$ ipython --no-banner

In [1]: import numpy as np

In [2]: np.set_printoptions(precision=2, suppress=True, linewidth=140)

In [3]: def rd(a):
   ...:     return np.round(a, 2) + 0
   ...: 

In [4]: u = np.array([-1, -3, 5])

In [5]: rng = np.random.default_rng(81612)

In [6]: arr = np.outer(rng.normal(size=39), u) + 0.02 * rng.normal(size=(39, 3))

In [7]: rd(arr)
Out[7]: 
array([[  0.49,   1.56,  -2.58],
       [  1.33,   4.05,  -6.73],
       [  0.32,   1.  ,  -1.62],
       [  1.25,   3.76,  -6.31],
       [ -0.94,  -2.84,   4.74],
       [  2.12,   6.36, -10.65],
       [  0.12,   0.47,  -0.69],
       [ -0.57,  -1.82,   2.99],
       [ -0.48,  -1.61,   2.68],
       [ -1.1 ,  -3.2 ,   5.35],
       [ -0.08,  -0.28,   0.47],
       [ -1.55,  -4.65,   7.71],
       [  0.27,   0.8 ,  -1.3 ],
       [ -0.68,  -2.  ,   3.39],
       [ -0.11,  -0.2 ,   0.37],
       [ -0.71,  -2.16,   3.6 ],
       [  1.2 ,   3.56,  -5.94],
       [  0.57,   1.74,  -2.93],
       [ -2.02,  -6.07,  10.08],
       [ -1.05,  -3.08,   5.16],
       [ -1.39,  -4.15,   6.86],
       [  2.48,   7.33, -12.2 ],
       [ -0.03,  -0.18,   0.32],
       [  0.83,   2.42,  -4.11],
       [ -0.82,  -2.52,   4.14],
       [  0.72,   2.11,  -3.48],
       [ -0.25,  -0.82,   1.35],
       [ -0.17,  -0.46,   0.79],
       [ -0.71,  -2.31,   3.85],
       [  0.74,   2.14,  -3.59],
       [  1.08,   3.26,  -5.45],
       [ -1.82,  -5.47,   9.11],
       [ -1.23,  -3.69,   6.2 ],
       [  1.43,   4.31,  -7.12],
       [  1.26,   3.82,  -6.35],
       [  0.84,   2.51,  -4.18],
       [ -0.35,  -1.03,   1.63],
       [  0.67,   1.99,  -3.34],
       [ -0.73,  -2.17,   3.69]])

In [8]: u = np.array([0, -1, 2])

In [9]: rd(np.polyval(u, arr[9]))
Out[9]: array([ 3.1 ,  5.2 , -3.35])

In [10]: rd(np.cross(arr[9, :3], arr[5, :3]))
Out[10]: array([-0.01, -0.35, -0.21])

In [11]: rd(np.correlate(arr[9], arr[5], "full"))
Out[11]: array([ 11.68,  27.06, -79.64,  27.27,  11.33])

In [12]: F = np.array([[0, 0, 0, 6], [0, 0, 9, 0], [0, 3, 0, 0], [3, 0, 0, 0]])

In [13]: F
Out[13]: 
array([[0, 0, 0, 6],
       [0, 0, 9, 0],
       [0, 3, 0, 0],
       [3, 0, 0, 0]])

In [14]: other = np.array([[-2, 9], [7, 8]])

In [15]: cent = np.kron(other, F)

In [16]: rd(np.linalg.norm(cent, 2)), rd(np.linalg.norm(other, 2) * np.linalg.norm(F, 2))
Out[16]: (np.float64(113.37), np.float64(113.37))

In [17]: cent
Out[17]: 
array([[  0,   0,   0, -12,   0,   0,   0,  54],
       [  0,   0, -18,   0,   0,   0,  81,   0],
       [  0,  -6,   0,   0,   0,  27,   0,   0],
       [ -6,   0,   0,   0,  27,   0,   0,   0],
       [  0,   0,   0,  42,   0,   0,   0,  48],
       [  0,   0,  63,   0,   0,   0,  72,   0],
       [  0,  21,   0,   0,   0,  24,   0,   0],
       [ 21,   0,   0,   0,  24,   0,   0,   0]])

In [18]: cent.shape
Out[18]: (8, 8)

In [19]: rd(np.linalg.norm(cent, "nuc"))
Out[19]: np.float64(396.23)

In [20]: rd(np.linalg.norm(cent[7], 1)), rd(np.linalg.norm(cent[7], np.inf))
Out[20]: (np.float64(45.0), np.float64(24.0))

In [21]: np.linalg.norm(cent, axis=1).argmax()
Out[21]: np.int64(5)

In [22]: rd(np.linalg.norm(cent, 2))
Out[22]: np.float64(113.37)

In [23]: rd(np.linalg.norm(cent[7] - cent[3]))
Out[23]: np.float64(27.17)

In [24]: rd(np.linalg.norm(cent, axis=1))
Out[24]: array([55.32, 82.98, 27.66, 27.66, 63.78, 95.67, 31.89, 31.89])

In [25]: rd(np.linalg.pinv(F))
Out[25]: 
array([[0.  , 0.  , 0.  , 0.33],
       [0.  , 0.  , 0.33, 0.  ],
       [0.  , 0.11, 0.  , 0.  ],
       [0.17, 0.  , 0.  , 0.  ]])

In [26]: rd(np.linalg.svd(F, compute_uv=False))
Out[26]: array([9., 6., 3., 3.])

In [27]: rd(np.linalg.norm(F, axis=0))
Out[27]: array([3., 3., 9., 6.])

In [28]: F[:, 1] @ F[:, 0]
Out[28]: np.int64(0)

In [29]: other = F / np.sqrt((F ** 2).mean(axis=1, keepdims=True))

In [30]: rd(np.linalg.norm(other, axis=1))
Out[30]: array([2., 2., 2., 2.])

In [31]: np.linalg.matrix_rank(other) == np.linalg.matrix_rank(F)
Out[31]: np.True_

In [32]: u = np.array([1, 0, 0, -2])

In [33]: other = F + np.outer(u, np.eye(4)[3])

In [34]: np.linalg.matrix_rank(np.linalg.inv(other) - np.linalg.inv(F), tol=1e-8)
Out[34]: np.int64(1)

In [35]: X = np.load("sample9.npy")

In [36]: X
Out[36]: 
array([[0, 0, 0, 1, 0, 0],
       [0, 1, 0, 0, 1, 0],
       [0, 0, 2, 0, 0, 1],
       [1, 0, 0, 1, 0, 0],
       [0, 2, 0, 0, 1, 0],
       [0, 0, 1, 0, 0, 0]])

In [37]: X @ X
Out[37]: 
array([[1, 0, 0, 1, 0, 0],
       [0, 3, 0, 0, 2, 0],
       [0, 0, 5, 0, 0, 2],
       [1, 0, 0, 2, 0, 0],
       [0, 4, 0, 0, 3, 0],
       [0, 0, 2, 0, 0, 1]])

In [38]: (np.linalg.matrix_power((X != 0) + (X.T != 0) + np.eye(6), 6) > 0).astype(int)
Out[38]: 
array([[1, 0, 0, 1, 0, 0],
       [0, 1, 0, 0, 1, 0],
       [0, 0, 1, 0, 0, 1],
       [1, 0, 0, 1, 0, 0],
       [0, 1, 0, 0, 1, 0],
       [0, 0, 1, 0, 0, 1]])

In [39]: lab = rng.permutation(6)

In [40]: other = X[:, lab] * rng.choice([-1, 1], 6)

In [41]: other
Out[41]: 
array([[ 0,  0,  0,  0,  1,  0],
       [ 1,  0,  0, -1,  0,  0],
       [ 0, -1,  0,  0,  0,  2],
       [ 0,  0,  1,  0,  1,  0],
       [ 2,  0,  0, -1,  0,  0],
       [ 0,  0,  0,  0,  0,  1]])

In [42]: U, _, vt = np.linalg.svd(X.T @ other)

In [43]: rd(U @ vt)
Out[43]: 
array([[ 0.,  0.,  1.,  0.,  0.,  0.],
       [ 1.,  0.,  0.,  0.,  0.,  0.],
       [ 0.,  0.,  0.,  0.,  0.,  1.],
       [ 0.,  0.,  0.,  0.,  1.,  0.],
       [ 0.,  0.,  0., -1.,  0.,  0.],
       [ 0., -1.,  0.,  0.,  0.,  0.]])

In [44]: lab
Out[44]: array([1, 5, 0, 4, 3, 2])

In [45]: q, Rm = np.linalg.qr(other)

In [46]: np.trace(q @ q.T)
Out[46]: np.float64(6.0)

In [47]: rd(abs(Rm[0, 0])), rd(np.linalg.norm(other[:, 0]))
Out[47]: (np.float64(2.24), np.float64(2.24))

In [48]: np.allclose(Rm.T @ Rm, other.T @ other)
Out[48]: True

In [49]: rd(Rm)
Out[49]: 
array([[-2.24,  0.  ,  0.  ,  1.34,  0.  ,  0.  ],
       [ 0.  , -1.  ,  0.  ,  0.  ,  0.  ,  2.  ],
       [ 0.  ,  0.  , -1.  ,  0.  , -1.  ,  0.  ],
       [ 0.  ,  0.  ,  0.  , -0.45,  0.  ,  0.  ],
       [ 0.  ,  0.  ,  0.  ,  0.  , -1.  ,  0.  ],
       [ 0.  ,  0.  ,  0.  ,  0.  ,  0.  ,  1.  ]])

In [50]: rd(q @ Rm)
Out[50]: 
array([[ 0.,  0.,  0.,  0.,  1.,  0.],
       [ 1.,  0.,  0., -1.,  0.,  0.],
       [ 0., -1.,  0.,  0.,  0.,  2.],
       [ 0.,  0.,  1.,  0.,  1.,  0.],
       [ 2.,  0.,  0., -1.,  0.,  0.],
       [ 0.,  0.,  0.,  0.,  0.,  1.]])

In [51]: rd(q.T @ q)
Out[51]: 
array([[1., 0., 0., 0., 0., 0.],
       [0., 1., 0., 0., 0., 0.],
       [0., 0., 1., 0., 0., 0.],
       [0., 0., 0., 1., 0., 0.],
       [0., 0., 0., 0., 1., 0.],
       [0., 0., 0., 0., 0., 1.]])
